$ python3 -q
>>> import numpy as np
>>> np.set_printoptions(suppress=True, linewidth=160)
>>> def rd(a):
...     return np.round(a, 1) + 0
... 
>>> mat = np.array([[3, 0, 9, 1], [4, 9, 0, 0], [5, 9, 1, 5]])
>>> mat
array([[3, 0, 9, 1],
       [4, 9, 0, 0],
       [5, 9, 1, 5]])
>>> T = np.stack([mat, 4 * mat, mat[::-1]])
>>> np.einsum("bij,cij->bc", T, T)
array([[ 320, 1280,  155],
       [1280, 5120,  620],
       [ 155,  620,  320]])
>>> np.linalg.matrix_rank(T.reshape(3, -1))
np.int64(2)
>>> np.linalg.matrix_rank(T)
array([3, 3, 3])
>>> T.shape
(3, 3, 4)
>>> (T @ mat.T).shape
(3, 3, 3)
>>> T.sum(axis=0)
array([[20,  9, 46, 10],
       [24, 54,  0,  0],
       [28, 45, 14, 26]])
>>> feats = np.maximum(np.array([[3, -3],
...     [0, 0],
...     [2, 2],
...     [2, 3],
...     [-1, -2],
...     [-1, 1],
...     [-3, -2],
...     [-1, -2],
...     [3, -1],
...     [1, 3],
...     [1, 1],
...     [1, 0],
...     [-2, 3],
...     [0, 2]]) @ np.array([[4, 1, 0], [-1, 5, -1]]) + np.array([2, -3, 3]), 0)
>>> feats
array([[17,  0,  6],
       [ 2,  0,  3],
       [ 8,  9,  1],
       [ 7, 14,  0],
       [ 0,  0,  5],
       [ 0,  1,  2],
       [ 0,  0,  5],
       [ 0,  0,  5],
       [15,  0,  4],
       [ 3, 13,  0],
       [ 5,  3,  2],
       [ 6,  0,  3],
       [ 0, 10,  0],
       [ 0,  7,  1]])
>>> rng = np.random.default_rng(65904)
>>> lab = rng.permutation(3)
>>> out = feats[:, lab] * rng.choice([-1, 1], 3)
>>> out
array([[17,  0, -6],
       [ 2,  0, -3],
       [ 8,  9, -1],
       [ 7, 14,  0],
       [ 0,  0, -5],
       [ 0,  1, -2],
       [ 0,  0, -5],
       [ 0,  0, -5],
       [15,  0, -4],
       [ 3, 13,  0],
       [ 5,  3, -2],
       [ 6,  0, -3],
       [ 0, 10,  0],
       [ 0,  7, -1]])
>>> left, _, Vh = np.linalg.svd(feats.T @ out)
>>> lab
array([0, 1, 2])
>>> x = np.array([-1, -1, -1])
>>> feats @ np.eye(3)[0]
array([17.,  2.,  8.,  7.,  0.,  0.,  0.,  0., 15.,  3.,  5.,  6.,  0.,  0.])
>>> feats * x
array([[-17,   0,  -6],
       [ -2,   0,  -3],
       [ -8,  -9,  -1],
       [ -7, -14,   0],
       [  0,   0,  -5],
       [  0,  -1,  -2],
       [  0,   0,  -5],
       [  0,   0,  -5],
       [-15,   0,  -4],
       [ -3, -13,   0],
       [ -5,  -3,  -2],
       [ -6,   0,  -3],
       [  0, -10,   0],
       [  0,  -7,  -1]])
>>> feats @ x
array([-23,  -5, -18, -21,  -5,  -3,  -5,  -5, -19, -16, -10,  -9, -10,  -8])
>>> np.einsum("ij,j->i", feats, x)
array([-23,  -5, -18, -21,  -5,  -3,  -5,  -5, -19, -16, -10,  -9, -10,  -8])
>>> u = np.array([3, 1, 3])
>>> arr = np.outer(rng.normal(size=15), u) + 0.1 * rng.normal(size=(15, 3))
>>> rd(arr)
array([[-2.7, -0.8, -2.6],
       [ 3.2,  1.2,  3.4],
       [-0.5, -0.1, -0.4],
       [ 4.7,  1.6,  4.8],
       [ 7.2,  2.4,  7.3],
       [-3.3, -1.5, -3.3],
       [ 1.5,  0.5,  1.5],
       [ 3.8,  1.3,  3.7],
       [ 4. ,  1.3,  3.9],
       [ 1.5,  0.6,  1.5],
       [-2.1, -0.8, -2.3],
       [ 0.5,  0.3,  0.5],
       [-0.2, -0.2,  0. ],
       [-0.4, -0.1, -0.5],
       [ 1.4,  0.6,  1.5]])
>>> out = np.c_[arr[:, :1] @ np.array([[2]]), np.array([1, 8, 3, -9, 8, -7, 7, 5, 3, -1, -4, -3, -5, 0, 4])]
>>> rd(out)
array([[-5.3,  1. ],
       [ 6.5,  8. ],
       [-0.9,  3. ],
       [ 9.4, -9. ],
       [14.3,  8. ],
       [-6.6, -7. ],
       [ 2.9,  7. ],
       [ 7.6,  5. ],
       [ 8. ,  3. ],
       [ 2.9, -1. ],
       [-4.2, -4. ],
       [ 0.9, -3. ],
       [-0.4, -5. ],
       [-0.8,  0. ],
       [ 2.7,  4. ]])
>>> np.linalg.matrix_rank(np.c_[arr, out])
np.int64(4)
>>> rd(np.linalg.lstsq(arr, out[:, 0])[0])
array([2., 0., 0.])
>>> np.linalg.matrix_rank(out)
np.int64(2)
>>> K = np.load("case3.npy")
>>> K
array([[0, 0, 0, 1],
       [1, 0, 0, 0],
       [0, 1, 0, 0],
       [0, 0, 1, 0]])
>>> rd(np.linalg.norm(mat[0] - mat[1]))
np.float64(12.8)
>>> rd(np.linalg.norm(mat, "nuc"))
np.float64(27.5)
>>> rd(np.linalg.norm(mat, axis=0))
array([ 7.1, 12.7,  9.1,  5.1])
>>> np.einsum("ii->", K)
np.int64(0)
>>> rd(np.linalg.det(K[::-1]))
np.float64(-1.0)
>>> rd(np.linalg.eigvals(K).sum().real)
np.float64(0.0)
>>> np.einsum("ij,ji->", K, K)
np.int64(0)
>>> rd(np.linalg.det(2 * K)), rd(np.linalg.det(K))
(np.float64(-16.0), np.float64(-1.0))
>>> (K @ K)[0]
array([0, 0, 1, 0])
>>> np.fft.fft(K[0])
array([ 1.+0.j,  0.+1.j, -1.+0.j,  0.-1.j])
>>> E = np.loadtxt("w.csv", delimiter=",")
>>> rd(E)
array([[ 0.7,  0.3,  0.3],
       [ 0.3,  0.7, -0.4],
       [ 0.3, -0.4,  0.6]])
>>> def softmax(z):
...     e = np.exp(z - z.max(axis=-1, keepdims=True))
...     return e / e.sum(axis=-1, keepdims=True)
... 
>>> rd(softmax(E).sum(axis=1))
array([1., 1., 1.])
>>> rd(softmax(10 * E[2]))
array([0.1, 0. , 0.9])
>>> scores = E @ E.T / np.sqrt(3)
>>> rd(softmax(scores))
array([[0.4, 0.3, 0.3],
       [0.3, 0.4, 0.2],
       [0.4, 0.2, 0.4]])
>>> softmax(scores).round(6).argmax(axis=1)
array([0, 1, 2])
>>> rd(softmax(scores + np.triu(np.full(scores.shape, -np.inf), 1)))
array([[1. , 0. , 0. ],
       [0.4, 0.6, 0. ],
       [0.4, 0.2, 0.4]])
>>> w, vecs = np.linalg.eigh(E)
>>> x = np.array([3, 5, -4])
>>> rd(np.abs(E).sum(axis=1).max()), rd(np.abs(w).max())
(np.float64(1.4), np.float64(1.0))
>>> rd(vecs * np.abs(w) @ vecs.T)
array([[ 0.7,  0.3,  0.3],
       [ 0.3,  0.7, -0.4],
       [ 0.3, -0.4,  0.6]])
>>> rd(np.linalg.eigvalsh(E[1:, 1:]))
array([0.3, 1. ])
>>> rd(x @ E @ x / (x @ x)), rd(w[0]), rd(w[-1])
(np.float64(1.0), np.float64(0.0), np.float64(1.0))
>>> left, s, Vh = np.linalg.svd(E)
>>> vecs = Vh[:(s > 1e-8).sum()]
>>> x = E[2] + -2 * E[0] + rng.integers(2) * np.eye(3)[0]
>>> rd(x)
array([-1.2, -1. ,  0. ])
>>> rd(vecs.T @ vecs)
array([[ 0.7,  0.3,  0.3],
       [ 0.3,  0.7, -0.4],
       [ 0.3, -0.4,  0.6]])
>>> rd(np.linalg.norm(x - vecs.T @ vecs @ x))
np.float64(0.0)
>>> np.linalg.matrix_rank(np.vstack([E, x]))
np.int64(2)
>>> rd(np.linalg.norm(E, 2) / np.linalg.norm(E))
np.float64(0.7)
>>> data, _ = np.linalg.qr(np.array([[-0.3, 1.4, -1.8], [0.5, 1.0, 1.2], [-0.2, -0.9, -0.3]]))
>>> rd(data)
array([[-0.5, -0.8,  0.2],
       [ 0.8, -0.3,  0.5],
       [-0.3,  0.4,  0.9]])
>>> out = data + rng.integers(-2, 3, (3, 1)) @ rng.integers(-2, 3, (1, 3))
>>> rd(out)
array([[-1.5,  1.2,  2.2],
       [-0.2,  1.7,  2.5],
       [ 1.7, -3.6, -3.1]])
>>> np.abs(out - data).sum(axis=1)
array([ 5.,  5., 10.])
>>> rd(np.linalg.svd(out - data, compute_uv=False))
array([7.3, 0. , 0. ])
>>> out - data
array([[-1.,  2.,  2.],
       [-1.,  2.,  2.],
       [ 2., -4., -4.]])
>>> u = np.array([0, -1, -1])
>>> rd(np.array([np.convolve(row, u, "same") for row in data]))
array([[ 0.5,  1.3,  0.6],
       [-0.8, -0.5, -0.1],
       [ 0.3, -0.1, -1.3]])
>>> rd(np.cross(data[2, :3], data[0, :3]))
array([ 0.8, -0.3,  0.5])
>>> rd(np.convolve(data[2], u))
array([ 0. ,  0.3, -0.1, -1.3, -0.9])
>>> rd(np.polyval(u, data[2]))
array([-0.7, -1.4, -1.9])
>>> out = np.linalg.inv(data)
>>> rd(out)
array([[-0.5,  0.8, -0.3],
       [-0.8, -0.3,  0.4],
       [ 0.2,  0.5,  0.9]])
>>> rd(np.linalg.det(data) * out)
array([[-0.5,  0.8, -0.3],
       [-0.8, -0.3,  0.4],
       [ 0.2,  0.5,  0.9]])
>>> np.allclose(out, data.T)
True
>>> rd(np.linalg.inv(out))
array([[-0.5, -0.8,  0.2],
       [ 0.8, -0.3,  0.5],
       [-0.3,  0.4,  0.9]])
>>> rd(data @ out)
array([[1., 0., 0.],
       [0., 1., 0.],
       [0., 0., 1.]])
>>> rd(np.linalg.slogdet(data)[0])
np.float64(1.0)
>>> P = np.triu(np.array([[5, 1, 5], [3, 1, 0], [3, 5, 3]]), 1) + np.eye(3)
>>> out = P @ data @ np.linalg.inv(P)
>>> rd(np.trace(out)), rd(np.trace(data))
(np.float64(0.0), np.float64(0.0))
>>> x = np.array([2, 2, 2])
>>> y = data @ x
>>> rd(y)
array([-2.2,  1.9,  1.9])
>>> rd(np.linalg.solve(data.T, data[1]))
array([0., 1., 0.])
>>> rd(np.linalg.solve(data, y))
array([2., 2., 2.])
>>> W0 = np.loadtxt("a.csv", delimiter=",")
>>> rd(W0)
array([[-0.3,  0.2, -0.9],
       [ 0.3, -0.9, -0.3],
       [-0.9, -0.4,  0.2]])
>>> lab = rng.permutation(3)
>>> lab
array([2, 1, 0])
>>> out = W0[lab][:, lab]
>>> rd(np.trace(out))
np.float64(-1.0)
>>> rd(np.diag(out))
array([ 0.2, -0.9, -0.3])
>>> np.allclose(out, W0)
False
>>> rd(np.sort(np.abs(np.linalg.eigvals(out))))
array([1., 1., 1.])
>>> rd(out)
array([[ 0.2, -0.4, -0.9],
       [-0.3, -0.9,  0.3],
       [-0.9,  0.2, -0.3]])
>>> M = np.loadtxt("run9.csv", delimiter=",")
>>> rd(M)
array([[-2.7, -1.3, -4. ],
       [ 0.2, -3.3,  3.7],
       [ 0.6, -2.9,  4. ],
       [ 1.8, -0.9,  4.6],
       [ 0.1, -3.4,  3.6],
       [-1.6, -4.5,  1.4],
       [-1. , -4.3,  2.3],
       [ 2.1,  4.5, -0.3],
       [-2.6, -4.1, -1.2],
       [ 2.9,  3.1,  2.7],
       [-1.7,  1.1, -4.6],
       [-0.4, -3.9,  3.1],
       [ 2.7,  3.9,  1.5],
       [-2.4, -4.4, -0.3],
       [ 2.6,  4.1,  1.1],
       [-1.6,  1.4, -4.5],
       [-0.8,  2.6, -4.2],
       [ 0.4,  3.9, -3.1],
       [ 1. ,  4.3, -2.3]])
>>> C2 = mat.T @ mat
>>> np.diag(C2)
array([ 50, 162,  82,  26])
>>> C2
array([[ 50,  81,  32,  28],
       [ 81, 162,   9,  45],
       [ 32,   9,  82,  14],
       [ 28,  45,  14,  26]])
>>> (mat @ mat.T).shape
(3, 3)
